$ python -q
>>> import numpy as np
>>> import numpy.linalg as la
>>> np.set_printoptions(suppress=True, linewidth=200)
>>> rd = lambda a: np.round(a, 3) + 0
>>> F = np.loadtxt("sample3.csv", delimiter=",")
>>> F
array([[-1.027,  0.998,  1.985],
       [-1.006,  1.025,  2.032],
       [-1.014,  1.009,  2.008],
       [-0.995,  0.981,  1.996],
       [-1.001,  0.994,  2.008],
       [-0.958,  0.978,  1.993],
       [-0.999,  1.011,  2.001],
       [-1.033,  0.974,  1.993],
       [ 1.033,  0.013,  0.023],
       [ 1.002,  0.01 , -0.026],
       [ 1.015, -0.01 , -0.019],
       [ 0.992, -0.024, -0.002],
       [ 0.988,  0.002, -0.018],
       [ 0.997, -0.008, -0.014],
       [ 0.987,  0.013,  0.006],
       [ 1.005,  0.019, -0.025]])
>>> t = np.radians(72)
>>> Rm = np.eye(3)
>>> Rm[0, 0] = Rm[2, 2] = np.cos(t)
>>> Rm[0, 2], Rm[2, 0] = -np.sin(t), np.sin(t)
>>> rd(Rm)
array([[ 0.309,  0.   , -0.951],
       [ 0.   ,  1.   ,  0.   ],
       [ 0.951,  0.   ,  0.309]])
>>> B = F @ Rm.T
>>> np.allclose(la.norm(F, axis=1), la.norm(B, axis=1))
True
>>> P = F @ la.solve(F.T @ F, F.T)
>>> rd(P @ F[:, 1])
array([ 0.998,  1.025,  1.009,  0.981,  0.994,  0.978,  1.011,  0.974,  0.013,  0.01 , -0.01 , -0.024,  0.002, -0.008,  0.013,  0.019])
>>> left, s, vt = la.svd(F)
>>> np.argmax(s[:-1] / (s[1:] + 1e-6)) + 1
np.int64(2)
>>> B = left[:, :2] @ np.diag(s[:2]) @ vt[:2]
>>> rd(la.norm(F - B, 2)), rd(s[2])
(np.float64(0.051), np.float64(0.051))
>>> rd(np.abs(F - B).max())
np.float64(0.024)
>>> rd(la.norm(F - B) / la.norm(F))
np.float64(0.007)
>>> la.matrix_rank(B)
np.int64(2)
>>> X = np.arange(49).reshape(7, 7) + 4
>>> X
array([[ 4,  5,  6,  7,  8,  9, 10],
       [11, 12, 13, 14, 15, 16, 17],
       [18, 19, 20, 21, 22, 23, 24],
       [25, 26, 27, 28, 29, 30, 31],
       [32, 33, 34, 35, 36, 37, 38],
       [39, 40, 41, 42, 43, 44, 45],
       [46, 47, 48, 49, 50, 51, 52]])
>>> B = X[0, 0] * X[1:] - np.outer(X[1:, 0], X[0])
>>> B
array([[   0,   -7,  -14,  -21,  -28,  -35,  -42],
       [   0,  -14,  -28,  -42,  -56,  -70,  -84],
       [   0,  -21,  -42,  -63,  -84, -105, -126],
       [   0,  -28,  -56,  -84, -112, -140, -168],
       [   0,  -35,  -70, -105, -140, -175, -210],
       [   0,  -42,  -84, -126, -168, -210, -252]])
>>> np.flatnonzero(~B.round(6).any(axis=1))
array([], dtype=int64)
>>> la.matrix_rank(B), la.matrix_rank(X)
(np.int64(1), np.int64(2))
>>> left, s, vt = la.svd(X)
>>> rd(s)
array([219.492,   6.251,   0.   ,   0.   ,   0.   ,   0.   ,   0.   ])
>>> B = left[:, :2] @ np.diag(s[:2]) @ vt[:2]
>>> rd(B)
array([[ 4.,  5.,  6.,  7.,  8.,  9., 10.],
       [11., 12., 13., 14., 15., 16., 17.],
       [18., 19., 20., 21., 22., 23., 24.],
       [25., 26., 27., 28., 29., 30., 31.],
       [32., 33., 34., 35., 36., 37., 38.],
       [39., 40., 41., 42., 43., 44., 45.],
       [46., 47., 48., 49., 50., 51., 52.]])
>>> rd(la.norm(X - B) / la.norm(X))
np.float64(0.0)
>>> rd(la.norm(X - B, 2)), rd(s[2])
(np.float64(0.0), np.float64(0.0))
>>> rng = np.random.default_rng(690)
>>> lab = rng.permutation(7)
>>> lab
array([0, 3, 5, 1, 6, 4, 2])
>>> B = X[lab][:, lab]
>>> rd(np.sort(np.abs(la.eigvals(B))))
array([  0.   ,   0.   ,   0.   ,   0.   ,   0.   ,   6.766, 202.766])
>>> np.diag(B)
array([ 4, 28, 44, 12, 52, 36, 20])
>>> rd(la.det(B)), rd(la.det(X[lab]))
(np.float64(0.0), np.float64(0.0))
>>> K = np.diag(10 * np.array([-1, 0, 1, -1, 0, -2, -1])) + np.array([[1, 1, 1, 3, 2, 1, 2],
...     [1, 3, 3, 2, 0, 2, 1],
...     [1, 0, 2, 1, 3, 2, 1],
...     [3, 3, 2, 1, 2, 0, 0],
...     [2, 1, 3, 3, 3, 0, 2],
...     [0, 1, 1, 0, 0, 0, 3],
...     [0, 1, 0, 1, 0, 3, 3]])
>>> K
array([[ -9,   1,   1,   3,   2,   1,   2],
       [  1,   3,   3,   2,   0,   2,   1],
       [  1,   0,  12,   1,   3,   2,   1],
       [  3,   3,   2,  -9,   2,   0,   0],
       [  2,   1,   3,   3,   3,   0,   2],
       [  0,   1,   1,   0,   0, -20,   3],
       [  0,   1,   0,   1,   0,   3,  -7]])
>>> K[1] @ K[2]
np.int64(44)
>>> rd(la.norm(K, 1)), rd(la.norm(K, np.inf))
(np.float64(28.0), np.float64(25.0))
>>> rd(la.norm(K[1], 1)), rd(la.norm(K[1], np.inf))
(np.float64(12.0), np.float64(3.0))
>>> la.matrix_rank(X, rtol=0.1)
np.int64(1)
>>> la.cond(X) > 100
np.True_
>>> np.unravel_index(np.abs(K).argmax(), K.shape)
(np.int64(5), np.int64(5))
>>> rd(la.svd(K, compute_uv=False))
array([20.838, 14.007, 12.23 ,  7.715,  6.394,  4.036,  2.512])
>>> rd(K.mean(axis=0))
array([-0.286,  1.429,  3.143,  0.143,  1.429, -1.714,  0.286])
>>> K - K[0]
array([[  0,   0,   0,   0,   0,   0,   0],
       [ 10,   2,   2,  -1,  -2,   1,  -1],
       [ 10,  -1,  11,  -2,   1,   1,  -1],
       [ 12,   2,   1, -12,   0,  -1,  -2],
       [ 11,   0,   2,   0,   1,  -1,   0],
       [  9,   0,   0,  -3,  -2, -21,   1],
       [  9,   0,  -1,  -2,  -2,   2,  -9]])
>>> K.shape
(7, 7)
>>> lab = rng.permutation(7)
>>> lab
array([2, 6, 4, 5, 3, 0, 1])
>>> B = K[lab][:, lab]
>>> np.diag(B)
array([ 12,  -7,   3, -20,  -9,  -9,   3])
>>> B
array([[ 12,   1,   3,   2,   1,   1,   0],
       [  0,  -7,   0,   3,   1,   0,   1],
       [  3,   2,   3,   0,   3,   2,   1],
       [  1,   3,   0, -20,   0,   0,   1],
       [  2,   0,   2,   0,  -9,   3,   3],
       [  1,   2,   2,   1,   3,  -9,   1],
       [  3,   1,   0,   2,   2,   1,   3]])
